$ ipython --no-banner

In [1]: import numpy as np

In [2]: np.set_printoptions(precision=2, suppress=True, linewidth=160, floatmode="fixed")

In [3]: F = np.array([[2, -2, -1, -2, 3, 0, 1],
   ...:     [1, 2, -2, -1, -2, 3, 0],
   ...:     [0, 1, 2, -2, -1, -2, 3],
   ...:     [3, 0, 1, 2, -2, -1, -2],
   ...:     [-2, 3, 0, 1, 2, -2, -1],
   ...:     [-1, -2, 3, 0, 1, 2, -2],
   ...:     [-2, -1, -2, 3, 0, 1, 2]])

In [4]: rng = np.random.default_rng(13)

In [5]: idx = rng.permutation(7)

In [6]: print(idx)
[3 0 2 6 5 1 4]

In [7]: out = F[idx][:, idx]

In [8]: print(out)
[[ 2  3  1 -2 -1  0 -2]
 [-2  2 -1  1  0 -2  3]
 [-2  0  2  3 -2  1 -1]
 [ 3 -2 -2  2  1 -1  0]
 [ 0 -1  3 -2  2 -2  1]
 [-1  1 -2  0  3  2 -2]
 [ 1 -2  0 -1 -2  3  2]]

In [9]: print(np.trace(out))
14

In [10]: print(np.diag(out))
[2 2 2 2 2 2 2]

In [11]: print(np.sort(np.abs(np.linalg.eigvals(out))))
[1.00 4.01 4.01 5.53 5.53 5.77 5.77]

In [12]: print(np.allclose(out, F))
False

In [13]: print(round(np.linalg.det(out), 2), round(np.linalg.det(F[idx]), 2))
16381.0 -16381.0

In [14]: out = F / np.linalg.norm(F, axis=1, keepdims=True)

In [15]: gram = out @ out.T

In [16]: print(np.round(np.degrees(np.arccos(np.clip(gram[2, 5], -1, 1))), 2))
107.72

In [17]: print(gram[2].round(2) + 0)
[ 0.00 -0.17  1.00 -0.17  0.00 -0.30 -0.30]

In [18]: r0 = np.array([0, 0, 0, 2, 0, 1, 2])

In [19]: out = F + np.outer(r0, np.eye(7)[0])

In [20]: print(round(np.linalg.det(out) / np.linalg.det(F), 2), round(float(1 + np.linalg.solve(F, r0)[0]), 2))
1.75 1.75

In [21]: print(np.linalg.matrix_rank(np.linalg.inv(out) - np.linalg.inv(F), tol=1e-8))
1

In [22]: print(np.linalg.matrix_rank(out - F))
1

In [23]: vec = np.array([5, -5, -8, 5, 6, -1, -8])

In [24]: target = F @ vec

In [25]: print(target)
[ 28  -9 -59  22   2   1   9]

In [26]: print(np.linalg.solve(F, target))
[ 5.00 -5.00 -8.00  5.00  6.00 -1.00 -8.00]

In [27]: O, r_ = np.linalg.qr(F)

In [28]: print(round(abs(r_[0, 0]), 2), round(float(np.linalg.norm(F[:, 0])), 2))
4.8 4.8

In [29]: print(np.abs(np.diag(r_)))
[4.80 4.72 4.72 4.47 3.92 3.69 2.37]

In [30]: print(np.trace(O @ O.T))
7.0

In [31]: print(np.round(O.T @ O, 2) + 0)
[[1.00 0.00 0.00 0.00 0.00 0.00 0.00]
 [0.00 1.00 0.00 0.00 0.00 0.00 0.00]
 [0.00 0.00 1.00 0.00 0.00 0.00 0.00]
 [0.00 0.00 0.00 1.00 0.00 0.00 0.00]
 [0.00 0.00 0.00 0.00 1.00 0.00 0.00]
 [0.00 0.00 0.00 0.00 0.00 1.00 0.00]
 [0.00 0.00 0.00 0.00 0.00 0.00 1.00]]

In [32]: print(np.allclose(r_.T @ r_, F.T @ F))
True

In [33]: cent = np.array([[0.0, 0.6, -1.6]])

In [34]: M = np.array([[1],
    ...:     [2],
    ...:     [0],
    ...:     [-2],
    ...:     [-1],
    ...:     [-1],
    ...:     [0],
    ...:     [-1],
    ...:     [-1],
    ...:     [-2],
    ...:     [-2],
    ...:     [-1],
    ...:     [3],
    ...:     [0],
    ...:     [-1],
    ...:     [0],
    ...:     [-3],
    ...:     [2],
    ...:     [-2],
    ...:     [-1],
    ...:     [3],
    ...:     [1],
    ...:     [3],
    ...:     [-2],
    ...:     [0],
    ...:     [-3],
    ...:     [-2],
    ...:     [3],
    ...:     [-3],
    ...:     [-3],
    ...:     [3]]) @ cent + 0.3 * rng.normal(size=(31, 3))

In [35]: print(M.round(2) + 0)
[[ 0.40  0.72 -1.05]
 [ 0.01  1.05 -3.03]
 [ 0.13 -0.11 -0.07]
 [ 0.22 -0.99  3.05]
 [-0.11 -1.14  2.10]
 [-0.07 -0.20  1.73]
 [ 0.58  0.46  0.10]
 [ 0.44 -0.89  1.98]
 [-0.44 -0.50  1.92]
 [ 0.07 -1.31  2.96]
 [-0.10 -0.88  3.47]
 [-0.08 -0.97  1.80]
 [-0.43  1.64 -5.02]
 [ 0.22  0.07  0.14]
 [ 0.08 -0.80  1.76]
 [ 0.42 -0.01  0.19]
 [-0.04 -1.49  5.00]
 [ 0.26  1.30 -2.71]
 [-0.11 -1.30  3.02]
 [ 0.18 -0.79  1.41]
 [ 0.22  2.15 -4.63]
 [-0.80  0.31 -1.92]
 [-0.36  1.68 -4.25]
 [-0.09 -1.42  3.41]
 [ 0.02  0.04 -0.21]
 [ 0.00 -1.67  4.23]
 [-0.48 -0.87  3.45]
 [-0.15  1.49 -4.86]
 [-0.36 -1.90  5.30]
 [ 0.04 -1.45  4.73]
 [ 0.11  2.22 -5.20]]

In [36]: r0, g = M[6], M[9]

In [37]: print(round(float(r0 @ r0), 2))
0.56

In [38]: p = (r0 @ g) / (r0 @ r0) * r0

In [39]: print((g - p) @ r0)
0.0

In [40]: print(np.round(np.linalg.norm(r0 + g) ** 2 + np.linalg.norm(r0 - g) ** 2, 2))
22.07
